% python3 -q
>>> import numpy as np
>>> from numpy import linalg as LA
>>> np.set_printoptions(precision=2, suppress=True, linewidth=120)
>>> feats = np.load("arr.npy")
>>> feats
array([[4, 2, 4],
       [2, 2, 9],
       [4, 9, 2]])
>>> ev, vecs = LA.eig(feats)
>>> np.round(feats @ vecs[:, 0] - ev[0] * vecs[:, 0], 2) + 0
array([0., 0., 0.])
>>> round(np.prod(ev), 2)
np.float64(-204.0)
>>> ev
array([13.02,  2.18, -7.2 ])
>>> np.sort(LA.eigvals(feats.T))
array([-7.2 ,  2.18, 13.02])
>>> [round(float(LA.det(feats[:i, :i])), 2) + 0 for i in range(1, 4)]
[4.0, 4.0, -204.0]
>>> cov = feats.T @ feats
>>> print(np.trace(cov), (feats ** 2).sum())
226 226
>>> LA.eigvalsh(cov)[::-1]
array([169.48,  51.78,   4.74])
>>> np.diag(cov)
array([ 36,  89, 101])
>>> print(LA.svd(feats, compute_uv=False) ** 2)
[169.48  51.78   4.74]
>>> cov
array([[ 36,  48,  42],
       [ 48,  89,  44],
       [ 42,  44, 101]])
>>> np.allclose(cov, cov.T)
True
>>> ev, vecs = LA.eigh(feats)
>>> np.abs(vecs[:, -1])
array([0.43, 0.62, 0.66])
>>> (ev > 1e-8).sum(), (ev < -1e-8).sum()
(np.int64(2), np.int64(1))
>>> print(np.round(vecs.T @ feats @ vecs, 2) + 0)
[[-7.2   0.    0.  ]
 [ 0.    2.18  0.  ]
 [ 0.    0.   13.02]]
>>> round(ev.sum(), 2), np.trace(feats)
(np.float64(8.0), np.int64(8))
>>> LA.svd(feats, compute_uv=False)
array([13.02,  7.2 ,  2.18])
>>> f, g = feats[2], feats[0]
>>> f @ g
np.int64(42)
>>> f @ f
np.int64(101)
>>> p = (f @ g) / (f @ f) * f
>>> p
array([1.66, 3.74, 0.83])
>>> round(float(LA.norm(f + g) ** 2 + LA.norm(f - g) ** 2), 2)
274.0
>>> g - p
array([ 2.34, -1.74,  3.17])
>>> J = np.loadtxt("w.csv", delimiter=",")
>>> J
array([[0., 2., 0.],
       [0., 0., 0.],
       [1., 0., 0.]])
>>> np.round(LA.norm(J, 2) / LA.norm(J), 2)
np.float64(0.89)
>>> np.argsort(-LA.norm(J, axis=0).round(6), kind="stable")[:3]
array([1, 0, 2])
>>> print(LA.cond(J) > 100)
True
>>> W = np.array([[3, -2, -3], [0, 0, 2], [3, -2, -2]])
>>> b = np.array([6, 4, 4])
>>> act = np.maximum(J @ W + b, 0)
>>> act
array([[6., 4., 8.],
       [6., 4., 4.],
       [9., 2., 1.]])
>>> LA.matrix_rank(act)
np.int64(3)
>>> Z = np.array([[0, -1, 0], [2, 0, 0], [1, -2, 0]])
>>> (act @ Z).round(6).argmax(axis=1)
array([0, 0, 0])
>>> act @ Z
array([[ 16., -22.,   0.],
       [ 12., -14.,   0.],
       [  5., -11.,   0.]])
